$ python -q
>>> import numpy as np
>>> import numpy.linalg as la
>>> np.set_printoptions(precision=1, suppress=True, linewidth=100, sign=" ")
>>> def rd(a):
...     return np.round(a, 1) + 0
... 
>>> J = np.loadtxt("test15.csv", delimiter=",")
>>> print(J)
[[ 5. -9.  0. -3.]
 [ 0. -1.  0.  0.]
 [ 6.  9.  8.  6.]
 [ 0.  9.  0.  8.]]
>>> print(rd(la.det(J)))
-320.0
>>> la.determinant(J)
Traceback (most recent call last):
  File "<python-input-7>", line 1, in <module>
    la.determinant(J)
    ^^^^^^^^^^^^^^
AttributeError: module 'numpy.linalg' has no attribute 'determinant'
>>> print(rd(la.eigvals(J)))
[ 8.  5.  8. -1.]
>>> print(rd(la.det(J.T)))
-320.0
>>> print(rd(la.det(J[::-1])))
-320.0
>>> print(np.poly(J))
[   1.  -20.  123. -176. -320.]
>>> print(rd(la.eigvals(J).sum().real))
20.0
>>> print(np.einsum("ij,ji->", J, J))
154.0
>>> print(rd(la.det(2 * J)), rd(la.det(J)))
-5120.0 -320.0
>>> print(np.kron(np.eye(2, dtype=int), J))
[[ 5. -9.  0. -3.  0. -0.  0. -0.]
 [ 0. -1.  0.  0.  0. -0.  0.  0.]
 [ 6.  9.  8.  6.  0.  0.  0.  0.]
 [ 0.  9.  0.  8.  0.  0.  0.  0.]
 [ 0. -0.  0. -0.  5. -9.  0. -3.]
 [ 0. -0.  0.  0.  0. -1.  0.  0.]
 [ 0.  0.  0.  0.  6.  9.  8.  6.]
 [ 0.  0.  0.  0.  0.  9.  0.  8.]]
>>> proj = np.triu(np.array([[2, 3, 0, 3], [3, 1, 3, 3], [1, 2, 3, 0], [3, 3, 0, 3]]), 1) + np.eye(4)
>>> out = proj @ J @ la.inv(proj)
>>> print(proj @ J - J @ proj)
[[  0.   9.  27.  36.]
 [ 18.  54.  27.  45.]
 [  0. -18. -27. -45.]
 [  0.   0. -27. -27.]]
>>> print(rd(la.det(out)))
-320.0
>>> print(out)
[[  5.   0.   0.   6.]
 [ 18.  -1.  27.  -9.]
 [  6.  -9.  35.  15.]
 [  0.   9. -27. -19.]]
>>> rng = np.random.default_rng(74)
>>> data = rng.normal(size=(31, 9))
>>> data = 5 * data / la.norm(data, axis=1, keepdims=True)
>>> print(rd(data))
[[ 1.   0.8  2.9 -0.9 -3.4 -1.3  0.2  0.7 -0.8]
 [ 1.5  2.8  1.8 -0.6  0.1  0.6  0.5 -1.9 -2.6]
 [ 0.2  2.9  0.6  1.7  0.4  0.2 -2.   2.6 -1.6]
 [ 0.8  0.4 -2.8  1.  -1.8  2.8  1.8 -0.5 -0.8]
 [-0.2  0.9 -0.1  2.6 -1.6  0.4  2.7 -2.7 -0.6]
 [ 0.5 -2.2  1.4 -2.4  0.1 -0.3 -1.1  3.1 -1.3]
 [ 2.7  1.   2.4  0.1 -1.  -0.2  2.1 -2.2  0.6]
 [ 1.9  0.2 -1.8  1.8  1.3  2.2  2.1 -1.9 -0.6]
 [-0.8 -1.  -0.3 -1.1  2.9  1.7 -0.1 -0.2  3.3]
 [-1.2  2.  -2.3  0.1  2.8  2.1 -1.1 -0.2  0.6]
 [-1.8 -2.6  0.5 -1.5 -0.7  2.6 -2.1 -0.6 -0.4]
 [ 1.  -1.2  2.4 -1.6  1.3  2.1  0.9  1.   2.5]
 [-0.2  2.5  0.3  2.1 -1.  -1.4 -0.7  1.6  2.9]
 [-1.   3.5 -0.7  1.  -0.8 -0.4 -0.5 -2.9  0.8]
 [-1.2  3.4  0.5  1.9  0.8 -0.6  2.4 -1.2  0.5]
 [ 1.7  1.2  1.5  1.2  0.3 -1.3  0.9  3.5  1.5]
 [-0.5 -3.4  2.2  0.7 -1.6 -0.7 -0.9  1.9 -0.8]
 [ 2.7  1.5  0.2 -2.1  0.5  2.2  2.   1.2  0.3]
 [-1.3 -1.1 -1.9  0.6  2.6 -3.   0.5 -1.3  0.6]
 [-0.4  1.4 -1.1 -0.8 -1.5  2.7  1.7 -1.3 -2.6]
 [-1.5 -2.4  1.6  0.4  2.   2.8  0.2 -1.4 -0.1]
 [-1.4 -0.8  2.7  1.8  3.  -1.5  0.  -1.  -0.1]
 [ 0.9 -0.3 -0.5  3.   2.6  1.2  1.2 -2.2  0.4]
 [-2.9 -1.   0.3  1.4  0.9 -2.8 -0.1  1.4  1.6]
 [-0.2 -1.4  2.4  1.8 -0.4 -1.8 -0.7  0.   3.2]
 [ 1.1 -0.4 -2.4  1.5  1.  -0.3 -0.8 -2.7  2.5]
 [-0.3  1.2 -3.  -2.7  1.  -1.3  2.   0.4 -0.2]
 [ 3.4 -0.9 -0.9 -1.2  0.6  1.  -2.1  1.9  1.3]
 [-1.9  1.5 -2.2 -2.8  0.7  1.3  0.1 -1.3 -1.5]
 [-1.   2.8 -0.7 -1.6  1.4 -2.3  1.  -1.5  1.6]
 [ 2.4  1.  -0.4 -1.2  0.  -3.8  1.2 -0.7  0.7]]
>>> Xs = data - data.mean(axis=0)
>>> evecs = la.svd(Xs)[2][:7]
>>> out = Xs - Xs @ evecs.T @ evecs
>>> print(rd((Xs @ evecs.T).std(axis=0)))
[ 2.3  2.1  2.   1.7  1.5  1.4  1.2]
>>> print(la.norm(out, axis=1).round(6).argmax())
13
>>> print(rd(np.diag(evecs.T @ evecs)))
[ 0.8  1.   1.   0.9  0.8  0.9  0.4  0.8  0.6]
>>> G = np.cov(data, rowvar=False)
>>> print(G.shape)
(9, 9)
>>> print(rd(np.corrcoef(data[:, 5], data[:, 6])[0, 1]))
0.0
>>> print(rd(np.median(data, axis=0)))
[-0.2  0.8  0.2  0.4  0.5 -0.2  0.2 -0.6  0.4]
>>> print(rd(data.std(axis=0)))
[ 1.5  1.8  1.7  1.6  1.5  1.9  1.3  1.7  1.5]
>>> print(rd(G))
[[ 2.4  0.3  0.3 -0.3 -0.6  0.3  0.4  0.4  0. ]
 [ 0.3  3.5 -0.8  0.2 -0.3 -0.4  0.8 -0.7 -0.4]
 [ 0.3 -0.8  3.1  0.3 -0.7 -0.5 -0.3  0.9  0.1]
 [-0.3  0.2  0.3  2.8  0.1 -0.4  0.1 -0.6  0.5]
 [-0.6 -0.3 -0.7  0.1  2.4  0.1 -0.1 -0.3  0.7]
 [ 0.3 -0.4 -0.5 -0.4  0.1  3.5  0.1 -0.5 -0.9]
 [ 0.4  0.8 -0.3  0.1 -0.1  0.1  1.8 -1.  -0.3]
 [ 0.4 -0.7  0.9 -0.6 -0.3 -0.5 -1.   3.1  0.3]
 [ 0.  -0.4  0.1  0.5  0.7 -0.9 -0.3  0.3  2.4]]
>>> print(np.argsort(-data.std(axis=0).round(6), kind="stable"))
[ 5  1  7  2  3  4  8  0  6]
>>> print(rd(la.eigvalsh(G)[::-1]))
[ 5.5  4.4  4.   3.   2.4  1.9  1.6  1.3  1. ]
>>> print(rd(np.polyfit(data[:, 5], data[:, 6], 1)))
[ 0.   0.4]
>>> low = la.cholesky(G)
>>> print(rd(G / np.sqrt(np.outer(np.diag(G), np.diag(G)))))
[[ 1.   0.1  0.1 -0.1 -0.2  0.1  0.2  0.1  0. ]
 [ 0.1  1.  -0.3  0.1 -0.1 -0.1  0.3 -0.2 -0.1]
 [ 0.1 -0.3  1.   0.1 -0.2 -0.2 -0.1  0.3  0. ]
 [-0.1  0.1  0.1  1.   0.  -0.1  0.1 -0.2  0.2]
 [-0.2 -0.1 -0.2  0.   1.   0.  -0.1 -0.1  0.3]
 [ 0.1 -0.1 -0.2 -0.1  0.   1.   0.  -0.1 -0.3]
 [ 0.2  0.3 -0.1  0.1 -0.1  0.   1.  -0.4 -0.1]
 [ 0.1 -0.2  0.3 -0.2 -0.1 -0.1 -0.4  1.   0.1]
 [ 0.  -0.1  0.   0.2  0.3 -0.3 -0.1  0.1  1. ]]
>>> F = np.load("m.npy")
>>> print(F)
[[ 0 -2  1  6  2]
 [ 2  0  2 -6 -3]
 [-1 -2  0  5  5]
 [-6  6 -5  0  2]
 [-2  3 -5 -2  0]]
>>> rank = la.matrix_rank(F)
>>> print(rank)
4
>>> ns = la.svd(F)[2][rank:].T
>>> print([int(la.matrix_rank(np.delete(F, i, axis=0))) for i in range(5)])
[4, 4, 4, 4, 4]
>>> print(rd(ns[:, 0] / ns[np.abs(ns[:, 0]).round(6).argmax(), 0]))
[ 1.   0.9  0.1  0.2  0.4]
>>> print(np.allclose(F @ ns, 0))
True
>>> print(ns.shape)
(5, 1)
>>> print([int(la.matrix_rank(F[:i])) for i in range(1, len(F) + 1)])
[1, 2, 3, 4, 4]
>>> print([int(la.matrix_rank(F[:, :j + 1])) for j in range(5)])
[1, 2, 3, 4, 4]
